>>> import numpy as np
>>> import numpy.linalg as la
>>> np.set_printoptions(suppress=True, linewidth=160)
>>> data = np.loadtxt("block6.csv", delimiter=",")
>>> print(data)
[[ 0.  0.  0.  0.  0.  0. -5.  0.  0.]
 [ 0.  0.  0.  0.  3.  0.  0.  0.  0.]
 [ 0.  0.  0.  0.  0.  4.  0.  0.  0.]
 [-1.  0.  0.  0.  0.  0.  0.  0.  0.]
 [ 0.  2.  0.  0.  0.  0.  0.  0.  0.]
 [ 0.  0. -3.  0.  0.  0.  0.  0.  0.]
 [ 0.  0.  0.  0.  0.  0.  0. -5.  0.]
 [ 0.  0.  0.  2.  0.  0.  0.  0.  0.]
 [ 0.  0.  0.  0.  0.  0.  0.  0.  1.]]
>>> # 4 groups of indices that never mix
>>> print(round(float(la.det(data)), 2))
-3600.0
>>> print((data != 0).astype(int))
[[0 0 0 0 0 0 1 0 0]
 [0 0 0 0 1 0 0 0 0]
 [0 0 0 0 0 1 0 0 0]
 [1 0 0 0 0 0 0 0 0]
 [0 1 0 0 0 0 0 0 0]
 [0 0 1 0 0 0 0 0 0]
 [0 0 0 0 0 0 0 1 0]
 [0 0 0 1 0 0 0 0 0]
 [0 0 0 0 0 0 0 0 1]]
>>> print(np.round(np.sort(la.eigvals(data).real), 2))
[-2.45 -1.88 -1.88  0.    0.    1.    1.88  1.88  2.45]
>>> u = np.array([-2, 1, 0])
>>> print(np.correlate(data[4], data[1], "full"))
[0. 0. 0. 0. 0. 6. 0. 0. 0. 0. 0. 0. 0. 0. 0. 0. 0.]
>>> print(np.cross(data[4, :3], data[1, :3]))
[0. 0. 0.]
>>> print(np.convolve(data[4], u))
[ 0. -4.  2.  0.  0.  0.  0.  0.  0.  0.  0.]
>>> W0 = np.load("arr.npy")
>>> print(W0)
[[2 2 0 0 2 0 2 2]
 [1 1 0 0 2 2 1 2]
 [0 0 0 2 2 0 1 0]
 [1 2 0 0 1 0 0 1]
 [2 2 1 0 2 0 2 1]
 [2 0 2 1 2 1 2 0]
 [2 0 2 0 0 2 1 2]]
>>> x0 = np.array([2, -2, 1, 4, -1, 5, -5, -4])
>>> print((W0 @ x0).argmax())
5
>>> print(np.einsum("ij,j->i", W0, x0))
[-20  -5   1  -7 -15   3   3]
>>> print(W0 @ x0)
[-20  -5   1  -7 -15   3   3]
>>> print((W0 * x0).sum(axis=1))
[-20  -5   1  -7 -15   3   3]
>>> print(np.sign((W0 @ x0).round(6)))
[-1 -1  1 -1 -1  1  1]
>>> print(la.norm(W0 @ x0) <= la.norm(W0, 2) * la.norm(x0) + 1e-9)
True
>>> print(W0 @ np.ones(8))
[10.  9.  5.  5. 10. 10.  9.]
>>> other = W0[0, 0] * W0[1:] - np.outer(W0[1:, 0], W0[0])
>>> print(other)
[[ 0  0  0  0  2  4  0  2]
 [ 0  0  0  4  4  0  2  0]
 [ 0  2  0  0  0  0 -2  0]
 [ 0  0  2  0  0  0  0 -2]
 [ 0 -4  4  2  0  2  0 -4]
 [ 0 -4  4  0 -4  4 -2  0]]
>>> print(np.flatnonzero(~other.round(6).any(axis=1)))
[]
>>> print(W0[:, 0] / W0[0, 0])
[1.  0.5 0.  0.5 1.  1.  1. ]
>>> C2 = other.T @ other
>>> print(np.trace(C2), (other ** 2).sum())
200 200
>>> print(np.diag(C2))
[ 0 36 36 20 36 36 12 24]
>>> print(np.round(la.eigvalsh(C2)[::-1], 2) + 0)
[107.41  50.22  29.47   7.89   4.11   0.9    0.     0.  ]
>>> print(C2)
[[  0   0   0   0   0   0   0   0]
 [  0  36 -32  -8  16 -24   4  16]
 [  0 -32  36   8 -16  24  -8 -20]
 [  0  -8   8  20  16   4   8  -8]
 [  0  16 -16  16  36  -8  16   4]
 [  0 -24  24   4  -8  36  -8   0]
 [  0   4  -8   8  16  -8  12   0]
 [  0  16 -20  -8   4   0   0  24]]
>>> A = np.loadtxt("mat.csv", delimiter=",")
>>> print(A)
[[  0.  16.  -8. -11.  -8.]
 [ 16. -18.  -1.  -4.  -1.]
 [ -8.  -1.   6.   7.  -9.]
 [-11.  -4.   7. -16. -12.]
 [ -8.  -1.  -9. -12. -18.]]
>>> rng = np.random.default_rng(9738)
>>> lab = rng.permutation(5)
>>> print(lab)
[1 4 3 2 0]
>>> other = A[lab][:, lab]
>>> print(np.trace(other))
-46.0
>>> print(np.round(np.sort(np.abs(la.eigvals(other))), 2))
[ 6.2  11.68 20.8  25.81 35.5 ]
>>> print(np.allclose(other, A))
False
>>> M = np.loadtxt("run9.csv", delimiter=",")
>>> print(M)
[[ 7.  7.  0.  0.]
 [ 8.  4.  0.  0.]
 [ 0.  0.  1. -3.]
 [ 0.  0. -3. -2.]]
>>> print(M.reshape(-1, 2))
[[ 7.  7.]
 [ 0.  0.]
 [ 8.  4.]
 [ 0.  0.]
 [ 0.  0.]
 [ 1. -3.]
 [ 0.  0.]
 [-3. -2.]]
>>> print(M.reshape(2, -1))
[[ 7.  7.  0.  0.  8.  4.  0.  0.]
 [ 0.  0.  1. -3.  0.  0. -3. -2.]]
>>> t3 = M.reshape(4, 2, -1)
>>> print(t3.sum(axis=1))
[[ 7.  7.]
 [ 8.  4.]
 [ 1. -3.]
 [-3. -2.]]
>>> print(np.einsum("ihd,jhd->hij", t3, t3).shape)
(2, 4, 4)
>>> print(t3.transpose(1, 0, 2))
[[[ 7.  7.]
  [ 8.  4.]
  [ 0.  0.]
  [ 0.  0.]]

 [[ 0.  0.]
  [ 0.  0.]
  [ 1. -3.]
  [-3. -2.]]]
>>> print(np.einsum("ihd,ihd->ih", t3, t3))
[[98.  0.]
 [80.  0.]
 [ 0. 10.]
 [ 0. 13.]]
>>> m1 = np.loadtxt("dump.csv", delimiter=",")
>>> print(m1)
[[ 0.7 -0.5  0.  -0.9  1.4 -1.8 -0.4 -1.2]
 [ 1.3  0.3 -1.7  0.6 -0.2  7.2 -2.2  2.7]
 [ 0.1 -0.6 -2.4 -0.5 -0.9  0.   1.  -0.6]
 [ 1.   0.8 -0.4 -1.2  0.4  5.1  0.8 -1.4]
 [-0.8  0.  -0.3 -2.  -0.7 -1.2  0.9  3. ]
 [ 0.7 -0.5  1.4  0.4 -0.5 -0.9  0.2 -1.3]
 [-1.5  1.1 -0.7  0.5 -1.2  2.4 -0.4  1. ]]
>>> print(m1.ravel(order="F"))
[ 0.7  1.3  0.1  1.  -0.8  0.7 -1.5 -0.5  0.3 -0.6  0.8  0.  -0.5  1.1  0.  -1.7 -2.4 -0.4 -0.3  1.4 -0.7 -0.9  0.6 -0.5 -1.2 -2.   0.4  0.5  1.4 -0.2 -0.9
  0.4 -0.7 -0.5 -1.2 -1.8  7.2  0.   5.1 -1.2 -0.9  2.4 -0.4 -2.2  1.   0.8  0.9  0.2 -0.4 -1.2  2.7 -0.6 -1.4  3.  -1.3  1. ]
>>> t3 = m1.reshape(7, 2, -1)
>>> print(t3[:, 0])
[[ 0.7 -0.5  0.  -0.9]
 [ 1.3  0.3 -1.7  0.6]
 [ 0.1 -0.6 -2.4 -0.5]
 [ 1.   0.8 -0.4 -1.2]
 [-0.8  0.  -0.3 -2. ]
 [ 0.7 -0.5  1.4  0.4]
 [-1.5  1.1 -0.7  0.5]]
>>> print(np.round(t3.sum(axis=1), 2))
[[ 2.1 -2.3 -0.4 -2.1]
 [ 1.1  7.5 -3.9  3.3]
 [-0.8 -0.6 -1.4 -1.1]
 [ 1.4  5.9  0.4 -2.6]
 [-1.5 -1.2  0.6  1. ]
 [ 0.2 -1.4  1.6 -0.9]
 [-2.7  3.5 -1.1  1.5]]
